% ipython --no-banner

In [1]: import numpy as np

In [2]: import numpy.linalg as la

In [3]: np.set_printoptions(precision=3, suppress=True, linewidth=160)

In [4]: J = np.loadtxt("dump.csv", delimiter=",")

In [5]: print(J)
[[ 1. -1. -1.  1. -1.  1.  1. -1.]
 [ 1.  1.  1.  1. -1. -1. -1. -1.]
 [ 1. -1.  1. -1. -1.  1. -1.  1.]]

In [6]: x = np.array([-4, -4, 7, 1, -1, 3, 8, -4])

In [7]: print(np.einsum("ij,j->i", J, x))
[10. -6. -2.]

In [8]: print(J @ np.eye(8)[4])
[-1. -1. -1.]

In [9]: print(J @ x)
[10. -6. -2.]

In [10]: print(la.norm(J @ x) <= la.norm(J, 2) * la.norm(x) + 1e-9)
True

In [11]: print(round(la.norm(J, "nuc"), 3))
8.485

In [12]: print(np.round(la.norm(J, 1), 3), round(float(la.norm(J, np.inf)), 3))
3.0 8.0

In [13]: print(round(float(la.norm(J, 2)), 3))
2.828

In [14]: print(J[1] @ J[2])
0.0

In [15]: def softmax(z):
    ...:     e = np.exp(z - z.max(axis=-1, keepdims=True))
    ...:     return e / e.sum(axis=-1, keepdims=True)
    ...: 

In [16]: print(softmax(J).sum(axis=1))
[1. 1. 1.]

In [17]: print(softmax(J[1] + -2))
[0.22 0.22 0.22 0.22 0.03 0.03 0.03 0.03]

In [18]: print(softmax(J[1]))
[0.22 0.22 0.22 0.22 0.03 0.03 0.03 0.03]

In [19]: print(np.round(softmax(10 * J[1]), 3) + 0)
[0.25 0.25 0.25 0.25 0.   0.   0.   0.  ]

In [20]: att = J @ J.T / np.sqrt(8)

In [21]: print(softmax(att))
[[0.894 0.053 0.053]
 [0.053 0.894 0.053]
 [0.053 0.053 0.894]]

In [22]: B = np.array([[0, -3],
    ...:     [-1, -1],
    ...:     [0, 0],
    ...:     [-1, -1],
    ...:     [-3, 3],
    ...:     [0, 2],
    ...:     [2, -1],
    ...:     [2, -2]])

In [23]: print(B.T @ J.T)
[[ 3. -3.  5.]
 [-3. -7. -3.]]

In [24]: B @ J
Traceback (most recent call last):
  Cell In[24], line 1
    B @ J
ValueError: matmul: Input operand 1 has a mismatch in its core dimension 0, with gufunc signature (n?,k),(k,m?)->(n?,m?) (size 3 is different from 2)


In [25]: print(la.matrix_rank(np.vstack([J, B.T])))
5

In [26]: x = np.array([2, 2, 0, 3, 0, 1, -2, 3])

In [27]: a = np.maximum(J @ x, 0)

In [28]: print(np.flatnonzero(a > 1e-9))
[1 2]

In [29]: print(J * (a > 1e-9)[:, None])
[[ 0. -0. -0.  0. -0.  0.  0. -0.]
 [ 1.  1.  1.  1. -1. -1. -1. -1.]
 [ 1. -1.  1. -1. -1.  1. -1.  1.]]

In [30]: print(a)
[0. 5. 3.]

In [31]: F = np.loadtxt("a.csv", delimiter=",")

In [32]: print(F)
[[3. 2. 0. 0.]
 [4. 8. 0. 0.]
 [0. 0. 3. 2.]
 [0. 0. 4. 8.]]

In [33]: # splits into 2 blocks

In [34]: print(round(la.det(F), 3))
256.0

In [35]: print((F != 0).astype(int))
[[1 1 0 0]
 [1 1 0 0]
 [0 0 1 1]
 [0 0 1 1]]

In [36]: hat = np.triu(np.array([[-8, -8, 5, -1], [-1, -7, 2, 3], [2, -1, -5, -7], [1, 2, -6, -4]]), 1) + np.eye(4)

In [37]: B = hat @ F @ la.inv(hat)

In [38]: print(B)
[[ -29. -294.  744. 6063.]
 [   4.   40.  -82. -662.]
 [   0.    0.  -25. -229.]
 [   0.    0.    4.   36.]]

In [39]: print(np.trace(B), np.trace(F))
22.0 22.0

In [40]: print(hat @ F - F @ hat)
[[-32. -40.  -8.  -1.]
 [  0.  32. -18.   8.]
 [  0.   0. -28. -35.]
 [  0.   0.   0.  28.]]

In [41]: print(np.poly(B))
[   1.  -22.  153. -352.  256.]

In [42]: print(round(la.det(B), 3))
256.0

In [43]: Uu, sigma = la.svd(F)
Traceback (most recent call last):
  Cell In[43], line 1
    Uu, sigma = la.svd(F)
ValueError: too many values to unpack (expected 2)


In [44]: Uu, sigma, Vh = la.svd(F, full_matrices=False)

In [45]: print(np.round(Uu.T @ F @ Vh.T, 3) + 0)
[[9.495 0.    0.    0.   ]
 [0.    9.495 0.    0.   ]
 [0.    0.    1.685 0.   ]
 [0.    0.    0.    1.685]]

In [46]: print(Uu.shape, sigma.shape, Vh.shape)
(4, 4) (4,) (4, 4)

In [47]: print(np.round(Uu.T @ Uu, 3) + 0)
[[1. 0. 0. 0.]
 [0. 1. 0. 0.]
 [0. 0. 1. 0.]
 [0. 0. 0. 1.]]

In [48]: print(np.allclose(Uu * sigma @ Vh, F))
True

In [49]: print(sigma / sigma[0])
[1.    1.    0.177 0.177]

In [50]: data = np.load("w.npy")

In [51]: print(data)
[[ 1. -7.  9. -6.]
 [ 0.  0.  2.  0.]
 [ 0.  1.  3.  2.]
 [ 0.  2. -2.  0.]]

In [52]: # row 0 is much longer than the rest

In [53]: rng = np.random.default_rng(40044)

In [54]: idx = rng.permutation(4)

In [55]: B = data[:, idx] * rng.choice([-1, 1], 4)

In [56]: print(B)
[[ 1.  7.  6. -9.]
 [ 0. -0. -0. -2.]
 [ 0. -1. -2. -3.]
 [ 0. -2. -0.  2.]]

In [57]: Uu, _, Vh = la.svd(data.T @ B)

In [58]: print(np.round(la.lstsq(data, B)[0], 3) + 0)
[[ 1.  0.  0.  0.]
 [ 0. -1.  0.  0.]
 [ 0.  0.  0. -1.]
 [ 0.  0. -1.  0.]]

In [59]: print(idx)
[0 1 3 2]

In [60]: Uu, sigma = la.svd(B)
Traceback (most recent call last):
  Cell In[60], line 1
    Uu, sigma = la.svd(B)
ValueError: too many values to unpack (expected 2)


In [61]: Uu, sigma, Vh = la.svd(B, full_matrices=False)

In [62]: print(np.abs(Uu[:, 0]).round(6).argmax())
0

In [63]: print(np.round(Uu.T @ Uu, 3) + 0)
[[1. 0. 0. 0.]
 [0. 1. 0. 0.]
 [0. 0. 1. 0.]
 [0. 0. 0. 1.]]

In [64]: print(sigma)
[13.255  3.974  1.218  0.125]

In [65]: print(Uu.shape, sigma.shape, Vh.shape)
(4, 4) (4,) (4, 4)

In [66]: la.determinant(data)
Traceback (most recent call last):
  Cell In[66], line 1
    la.determinant(data)
AttributeError: module 'numpy.linalg' has no attribute 'determinant'


In [67]: print(np.round(la.det(data), 3))
8.0

In [68]: print(np.allclose(data, data.T))
False

In [69]: print(np.trace(data))
4.0

In [70]: print((data - data.T) / 2)
[[ 0.  -3.5  4.5 -3. ]
 [ 3.5  0.   0.5 -1. ]
 [-4.5 -0.5  0.   2. ]
 [ 3.   1.  -2.   0. ]]

In [71]: print(data @ data)
[[  1. -10.  34.  12.]
 [  0.   2.   6.   4.]
 [  0.   7.   7.   6.]
 [  0.  -2.  -2.  -4.]]

In [72]: u = np.array([3, 3, 2, 2])

In [73]: B = data + np.outer(u, np.eye(4)[3])

In [74]: print(B)
[[ 1. -7.  9. -3.]
 [ 0.  0.  2.  3.]
 [ 0.  1.  3.  4.]
 [ 0.  2. -2.  2.]]

In [75]: print(la.matrix_rank(la.inv(B) - la.inv(data), tol=1e-8))
1

In [76]: print(la.matrix_rank(B - data))
1

In [77]: mat = np.load("data.npy")

In [78]: print(mat)
[[  2.095  -7.185 -15.564]
 [ -1.056   3.398 -11.88 ]
 [  5.242   6.651  -1.114]]

In [79]: B = np.array([[5, 7], [6, 8]])

In [80]: cent = np.kron(B, mat)

In [81]: print(la.matrix_rank(cent))
6

In [82]: print(cent.shape)
(6, 6)

In [83]: idx = rng.permutation(3)

In [84]: B = mat[:, idx] * rng.choice([-1, 1], 3)

In [85]: print(B)
[[15.564  2.095 -7.185]
 [11.88  -1.056  3.398]
 [ 1.114  5.242  6.651]]

In [86]: Uu, _, Vh = la.svd(mat.T @ B)

In [87]: print(idx)
[2 0 1]

In [88]: feats = np.load("sample6.npy")

In [89]: print(feats)
[[  0.125   3.75   -6.938]
 [  0.494   3.012  -5.277]
 [  3.262  -2.524   7.178]
 [ -1.806   7.611 -15.625]
 [  6.771  -9.543  22.971]
 [  2.736  -1.472   4.811]
 [ -1.417   6.834 -13.876]
 [  0.268   3.465  -6.296]
 [  0.547   2.906  -5.039]
 [ -2.74    9.479 -19.828]
 [  0.63    2.74   -4.665]
 [  1.126   1.748  -2.432]
 [  2.924  -1.848   5.657]
 [  0.943   2.113  -3.255]
 [  1.066   1.868  -2.702]
 [  2.466  -0.931   3.596]
 [  2.456  -0.912   3.552]
 [  0.024   3.952  -7.392]
 [  0.574   2.852  -4.916]
 [ -0.349   4.698  -9.07 ]
 [  1.721   0.559   0.243]
 [  0.341   3.317  -5.964]
 [  2.352  -0.704   3.084]
 [  1.014   1.971  -2.935]
 [  4.129  -4.258  11.08 ]
 [  0.85    2.3    -3.674]
 [  3.391  -2.781   7.758]]

In [90]: rk = la.matrix_rank(feats)

In [91]: print(rk)
2

In [92]: ns = la.svd(feats)[2][rk:].T

In [93]: print([int(la.matrix_rank(feats[:, :j + 1])) for j in range(3)])
[1, 2, 2]

In [94]: print(ns.shape)
(3, 1)

In [95]: print(la.matrix_rank(feats.T @ feats), la.matrix_rank(feats @ feats.T))
2 2

In [96]: print(softmax(feats[23]))
[0.276 0.719 0.005]

In [97]: att = feats @ feats.T / np.sqrt(3)

In [98]: print(softmax(att).round(6).argmax(axis=1))
[9 9 4 9 4 4 9 9 9 9 9 9 4 9 9 4 4 9 9 9 4 9 4 9 4 9 4]

In [99]: E = np.load("layer6.npy")

In [100]: print(E)
[[0 0 0]
 [0 0 1]
 [0 1 0]]

In [101]: # splits into 2 blocks

In [102]: print(E @ la.pinv(E) @ E)
[[0. 0. 0.]
 [0. 0. 1.]
 [0. 1. 0.]]

In [103]: print(np.allclose(E[:-1].T @ la.lstsq(E[:-1].T, E[-1])[0], E[-1]))
False

In [104]: try:
     ...:     la.inv(E)
     ...: except la.LinAlgError as e:
     ...:     print(e)
     ...: 
Singular matrix

In [105]: print(la.lstsq(E[:-1].T, E[-1])[2])
1

In [106]: idx = rng.permutation(3)

In [107]: print(idx)
[2 0 1]

In [108]: B = E[idx][:, idx]

In [109]: print(np.diag(B))
[0 0 0]

In [110]: print(round(float(la.det(B)), 3), round(float(la.det(E[idx])), 3))
0.0 0.0

In [111]: print(np.sort(np.abs(la.eigvals(B))))
[0. 1. 1.]

In [112]: print(B)
[[0 0 1]
 [0 0 0]
 [1 0 0]]

In [113]: M = 2 * np.eye(4) + np.ones((4, 4))

In [114]: print(M)
[[3. 1. 1. 1.]
 [1. 3. 1. 1.]
 [1. 1. 3. 1.]
 [1. 1. 1. 3.]]

In [115]: # symmetric, so the eigenvalues are real

In [116]: print(round(la.det(M), 3))
48.0

In [117]: print(np.allclose(M @ M.T, M.T @ M))
True

In [118]: print(np.sort(np.abs(la.eigvals(M))))
[2. 2. 2. 6.]

In [119]: print(np.trace(M))
12.0

In [120]: print(round(np.abs(la.eigvals(M)).max(), 3))
6.0

In [121]: print((M + M.T) / 2)
[[3. 1. 1. 1.]
 [1. 3. 1. 1.]
 [1. 1. 3. 1.]
 [1. 1. 1. 3.]]

In [122]: print((M - M.T) / 2)
[[0. 0. 0. 0.]
 [0. 0. 0. 0.]
 [0. 0. 0. 0.]
 [0. 0. 0. 0.]]

In [123]: x = np.array([3, 9, 3, -6])

In [124]: rhs = data @ x

In [125]: print(rhs)
[ 3.  6.  6. 12.]

In [126]: print(la.solve(data, 3 * rhs))
[  9.  27.   9. -18.]

In [127]: W = np.array([[-5, -1, -3, -5], [5, -5, 5, 3], [-1, 4, -2, 1], [2, -5, 3, -3]])

In [128]: beta = np.array([1, 1, 1, 0])

In [129]: hid = np.maximum(M @ W + beta, 0)

In [130]: print((hid > 0).astype(int))
[[0 0 0 0]
 [1 0 1 1]
 [0 1 0 0]
 [1 0 1 0]]

In [131]: print(la.matrix_rank(hid))
3

In [132]: print(hid)
[[ 0.  0.  0.  0.]
 [12.  0. 14.  2.]
 [ 0.  2.  0.  0.]
 [ 6.  0. 10.  0.]]

In [133]: cent = np.array([[3, 0], [4, 2], [5, 4], [3, 1]])

In [134]: print((hid @ cent).round(6).argmax(axis=1))
[0 0 0 0]

In [135]: print(hid @ cent)
[[  0.   0.]
 [112.  58.]
 [  8.   4.]
 [ 68.  40.]]

In [136]: hat = np.triu(np.array([[3, 2, 3, -3], [-1, -3, -2, 0], [-3, 1, 1, 2], [2, -1, -3, -2]]), 1) + np.eye(4)

In [137]: B = hat @ M @ la.inv(hat)

In [138]: print(np.poly(B))
[  1. -12.  48. -80.  48.]

In [139]: print(round(float(la.det(B)), 3))
48.0

In [140]: print(la.matrix_rank(B))
4

In [141]: x = np.ones(4)

In [142]: for _ in range(7):
     ...:     x = M @ x
     ...:     x /= la.norm(x)
     ...:     print(round(x @ M @ x, 3))
     ...: 
6.0
6.0
6.0
6.0
6.0
6.0
6.0

In [143]: print(round(float(la.eigvalsh(M)[-1]), 3))
6.0

In [144]: print(x)
[0.5 0.5 0.5 0.5]

In [145]: A = np.triu(rng.random((2, 2)) < 1.2, 1).astype(int)

In [146]: A = A + A.T

In [147]: print(A)
[[0 1]
 [1 0]]

In [148]: # equal to its transpose

In [149]: hat = np.triu(np.array([[2, 2], [-5, 2]]), 1) + np.eye(2)

In [150]: B = hat @ A @ la.inv(hat)

In [151]: print(np.poly(B))
[ 1.  0. -1.]

In [152]: print(hat @ A - A @ hat)
[[ 2.  0.]
 [ 0. -2.]]

In [153]: print([round(float(la.det(A[:i, :i])), 2) + 0 for i in range(1, 3)])
[0.0, -1.0]

In [154]: print(np.all(la.eigvalsh(A) > 0))
False

In [155]: B = data + rng.integers(-2, 3, (4, 3)) @ rng.integers(-2, 3, (3, 4))

In [156]: print(B)
[[  3. -13.   5.  -4.]
 [ -4.   4.   1.  -3.]
 [ -1.  -1.  -4.   5.]
 [  0.   4.  -5.   5.]]

In [157]: print(la.matrix_rank(B - data, tol=1e-8))
3
